$ python -q
>>> import numpy as np
>>> np.set_printoptions(suppress=True, linewidth=200)
>>> tidy = lambda a: np.round(a, 4) + 0
>>> feats = np.loadtxt("m.csv", delimiter=",")
>>> print(feats)
[[ 1.  1. -1. -1.  1.  1. -1. -1.]
 [ 1.  1.  1.  1.  1.  1.  1.  1.]
 [ 1. -1. -1.  1. -1.  1.  1. -1.]
 [ 1.  1.  1.  1. -1. -1. -1. -1.]
 [ 1. -1.  1. -1. -1.  1. -1.  1.]
 [ 1. -1.  1. -1.  1. -1.  1. -1.]
 [ 1.  1. -1. -1. -1. -1.  1.  1.]]
>>> t = np.radians(15)
>>> R = np.eye(8)
>>> R[7, 7] = R[1, 1] = np.cos(t)
>>> R[7, 1], R[1, 7] = -np.sin(t), np.sin(t)
>>> tidy(R)
array([[ 1.    ,  0.    ,  0.    ,  0.    ,  0.    ,  0.    ,  0.    ,  0.    ],
       [ 0.    ,  0.9659,  0.    ,  0.    ,  0.    ,  0.    ,  0.    ,  0.2588],
       [ 0.    ,  0.    ,  1.    ,  0.    ,  0.    ,  0.    ,  0.    ,  0.    ],
       [ 0.    ,  0.    ,  0.    ,  1.    ,  0.    ,  0.    ,  0.    ,  0.    ],
       [ 0.    ,  0.    ,  0.    ,  0.    ,  1.    ,  0.    ,  0.    ,  0.    ],
       [ 0.    ,  0.    ,  0.    ,  0.    ,  0.    ,  1.    ,  0.    ,  0.    ],
       [ 0.    ,  0.    ,  0.    ,  0.    ,  0.    ,  0.    ,  1.    ,  0.    ],
       [ 0.    , -0.2588,  0.    ,  0.    ,  0.    ,  0.    ,  0.    ,  0.9659]])
>>> M2 = feats @ R.T
>>> print(np.allclose(np.linalg.norm(feats, axis=1), np.linalg.norm(M2, axis=1)))
True
>>> print(tidy(np.linalg.det(R)), tidy(np.trace(R)))
1.0 7.9319
>>> print(np.allclose(feats @ feats.T, M2 @ M2.T))
True
>>> tidy(np.abs(M2 - feats).max(axis=0))
array([0.    , 0.2929, 0.    , 0.    , 0.    , 0.    , 0.    , 0.2929])
>>> r0, v = R[7], R[6]
>>> print(r0 @ r0)
1.0
>>> pr = (r0 @ v) / (r0 @ r0) * r0
>>> print(pr)
[ 0. -0.  0.  0.  0.  0.  0.  0.]
>>> A = np.load("w.npy")
>>> print(A)
[[-2  2  3  1]
 [-3  0  3  2]
 [ 2  0 -2 -1]
 [-1  1  2 -2]]
>>> W = np.array([[-3, -3, 0, 0],
...     [1, -2, -1, -2],
...     [3, 3, 1, -2],
...     [-1, -3, 1, -2],
...     [1, -2, 0, 3],
...     [-3, 1, 3, -2],
...     [-1, 0, 3, 0],
...     [-1, -1, -1, 0]])
>>> beta = np.array([0, -1, 1, -1])
>>> H = np.maximum(feats @ W + beta, 0)
>>> (H > 0).astype(int)
array([[0, 0, 0, 1],
       [0, 0, 1, 0],
       [0, 0, 1, 0],
       [1, 0, 0, 0],
       [0, 1, 1, 0],
       [1, 1, 1, 1],
       [0, 0, 0, 0]])
>>> H
array([[0., 0., 0., 2.],
       [0., 0., 7., 0.],
       [0., 0., 9., 0.],
       [4., 0., 0., 0.],
       [0., 6., 1., 0.],
       [4., 2., 3., 6.],
       [0., 0., 0., 0.]])
>>> tidy((H > 0).mean(axis=0))
array([0.2857, 0.2857, 0.5714, 0.2857])
>>> np.linalg.matrix_rank(H)
np.int64(4)
>>> cent = np.array([[-1, 2, -1], [-1, 1, -2], [1, 1, 1], [2, -2, -2]])
>>> (H @ cent).round(6).argmax(axis=1)
array([0, 0, 0, 1, 1, 0, 0])
>>> W @ cent
array([[ 6, -9,  9],
       [-4,  3,  6],
       [-9, 14, -4],
       [ 1,  0, 12],
       [ 7, -6, -3],
       [ 1,  2,  8],
       [ 4,  1,  4],
       [ 1, -4,  2]])
>>> Uu, sv, Vh = np.linalg.svd(A)
>>> tidy(sv)
array([6.9481, 2.9581, 1.4046, 0.0346])
>>> np.argmax(sv[:-1] / (sv[1:] + 1e-6)) + 1
np.int64(3)
>>> M2 = Uu[:, :3] @ np.diag(sv[:3]) @ Vh[:3]
>>> np.linalg.matrix_rank(A, rtol=0.05)
np.int64(3)
>>> tidy(np.linalg.norm(A - M2, 2)), tidy(sv[3])
(np.float64(0.0346), np.float64(0.0346))
>>> np.linalg.matrix_rank(M2)
np.int64(3)
>>> F = np.loadtxt("mat.csv", delimiter=",")
>>> F
array([[ 1.,  1.,  1.,  1., -1., -1., -1., -1.],
       [ 1.,  1., -1., -1.,  1.,  1., -1., -1.],
       [ 1., -1., -1.,  1.,  1., -1., -1.,  1.],
       [ 1., -1., -1.,  1., -1.,  1.,  1., -1.]])
>>> x = np.array([-2, -3, -5, -5, -3, 0, 2, 2])
>>> F @ (2 * x)
array([-32.,  -4.,  -4.,   8.])
>>> (F @ x).argmax()
np.int64(3)
>>> F * x
array([[-2., -3., -5., -5.,  3., -0., -2., -2.],
       [-2., -3.,  5.,  5., -3.,  0., -2., -2.],
       [-2.,  3.,  5., -5., -3., -0., -2.,  2.],
       [-2.,  3.,  5., -5.,  3.,  0.,  2., -2.]])
>>> print(np.linalg.norm(F @ x) <= np.linalg.norm(F, 2) * np.linalg.norm(x) + 1e-9)
True
>>> F @ np.eye(8)[6]
array([-1., -1., -1.,  1.])
>>> np.sign((F @ x).round(6))
array([-1., -1., -1.,  1.])
>>> F @ x
array([-16.,  -2.,  -2.,   4.])
>>> M2 = F / np.sqrt((F ** 2).mean(axis=1, keepdims=True))
>>> tidy(np.linalg.norm(M2, axis=1))
array([2.8284, 2.8284, 2.8284, 2.8284])
>>> print(np.linalg.matrix_rank(F - F.mean(axis=1, keepdims=True)))
4
>>> F - F.mean(axis=1, keepdims=True)
array([[ 1.,  1.,  1.,  1., -1., -1., -1., -1.],
       [ 1.,  1., -1., -1.,  1.,  1., -1., -1.],
       [ 1., -1., -1.,  1.,  1., -1., -1.,  1.],
       [ 1., -1., -1.,  1., -1.,  1.,  1., -1.]])
>>> M2[0]
array([ 1.,  1.,  1.,  1., -1., -1., -1., -1.])
>>> mat = np.load("run17.npy")
>>> mat
array([[-1,  1,  1, -2, -3, -2,  3,  0, -1,  2,  3, -1,  3],
       [ 1, -1,  1,  1, -2, -3, -2,  3,  0, -1,  2,  3, -1],
       [ 1,  1, -1,  1,  1, -2, -3, -2,  3,  0, -1,  2,  3],
       [-2,  1,  1, -1,  1,  1, -2, -3, -2,  3,  0, -1,  2],
       [-3, -2,  1,  1, -1,  1,  1, -2, -3, -2,  3,  0, -1],
       [-2, -3, -2,  1,  1, -1,  1,  1, -2, -3, -2,  3,  0],
       [ 3, -2, -3, -2,  1,  1, -1,  1,  1, -2, -3, -2,  3],
       [ 0,  3, -2, -3, -2,  1,  1, -1,  1,  1, -2, -3, -2],
       [-1,  0,  3, -2, -3, -2,  1,  1, -1,  1,  1, -2, -3],
       [ 2, -1,  0,  3, -2, -3, -2,  1,  1, -1,  1,  1, -2],
       [ 3,  2, -1,  0,  3, -2, -3, -2,  1,  1, -1,  1,  1],
       [-1,  3,  2, -1,  0,  3, -2, -3, -2,  1,  1, -1,  1],
       [ 3, -1,  3,  2, -1,  0,  3, -2, -3, -2,  1,  1, -1]])
>>> x = np.array([-1, 2, 0, -2, 0, 1, 2, 1, 2, -1, -1, 2, 0])
>>> rhs = mat @ x
>>> rhs
array([  2,  -4,   0,  -9,  -9,   3,   0,  11,  -2, -12,  -5,  -3,  -8])
>>> tidy(np.linalg.solve(mat, rhs))
array([-1.,  2.,  0., -2.,  0.,  1.,  2.,  1.,  2., -1., -1.,  2.,  0.])
>>> tidy(np.linalg.solve(mat, 2 * rhs))
array([-2.,  4.,  0., -4.,  0.,  2.,  4.,  2.,  4., -2., -2.,  4.,  0.])
>>> print(tidy(np.linalg.solve(mat, mat[:, 7])))
[0. 0. 0. 0. 0. 0. 0. 1. 0. 0. 0. 0. 0.]
>>> x = np.array([1, 3, 3, -3, -1, -1, 2, -2])
>>> h = np.maximum(feats @ x, 0)
>>> np.maximum(feats @ x, 0) - np.maximum(-feats @ x, 0)
array([ 2.,  2., -4.,  6.,  0.,  8.,  6.])
>>> np.maximum(feats @ (3 * x), 0)
array([ 6.,  6.,  0., 18.,  0., 24., 18.])
>>> vals, evecs = np.linalg.eigh(mat)
>>> (vals > 1e-8).sum(), (vals < -1e-8).sum()
(np.int64(6), np.int64(7))
>>> rng = np.random.default_rng(693467)
>>> lab = rng.permutation(13)
>>> lab
array([ 2, 12,  9,  8,  1,  5, 10,  6, 11,  3,  7,  4,  0])
>>> M2 = mat[lab][:, lab]
>>> print(np.allclose(M2, mat))
False
>>> np.trace(M2)
np.int64(-13)
>>> W = np.array([[9, -6, -2, 2],
...     [6, 3, 3, -9],
...     [0, 0, 4, -9],
...     [9, 6, -4, 0],
...     [-9, 2, -9, -9],
...     [-5, 2, -5, -8],
...     [8, 4, -1, 1],
...     [6, 8, 5, -7],
...     [9, -8, 0, 1],
...     [-5, 2, 5, 4],
...     [-2, 8, -3, 1],
...     [-3, 7, -1, -1],
...     [1, -2, 4, 5]])
>>> beta = np.array([-5, 4, 0, 1])
>>> H = np.maximum(mat @ W + beta, 0)
>>> H
array([[16, 26, 65, 53],
       [33, 44, 27, 12],
       [10,  0,  0, 36],
       [ 0,  0, 12,  2],
       [ 0, 56,  0,  7],
       [ 0, 40,  0, 16],
       [10,  0,  0, 34],
       [16,  0, 26,  6],
       [ 6, 10, 55,  0],
       [64,  6,  4, 34],
       [ 0,  0,  0,  6],
       [ 0,  4,  2,  0],
       [32, 26,  0,  0]])
>>> (H > 0).astype(int)
array([[1, 1, 1, 1],
       [1, 1, 1, 1],
       [1, 0, 0, 1],
       [0, 0, 1, 1],
       [0, 1, 0, 1],
       [0, 1, 0, 1],
       [1, 0, 0, 1],
       [1, 0, 1, 1],
       [1, 1, 1, 0],
       [1, 1, 1, 1],
       [0, 0, 0, 1],
       [0, 1, 1, 0],
       [1, 1, 0, 0]])
>>> cent = np.array([[2, -3, -2], [-3, 2, 2], [3, 3, 2], [2, 2, -1]])
>>> H @ cent
array([[ 255,  305,   97],
       [  39,   94,   64],
       [  92,   42,  -56],
       [  40,   40,   22],
       [-154,  126,  105],
       [ -88,  112,   64],
       [  88,   38,  -54],
       [ 122,   42,   14],
       [ 147,  167,  118],
       [ 190, -100, -142],
       [  12,   12,   -6],
       [  -6,   14,   12],
       [ -14,  -44,  -12]])
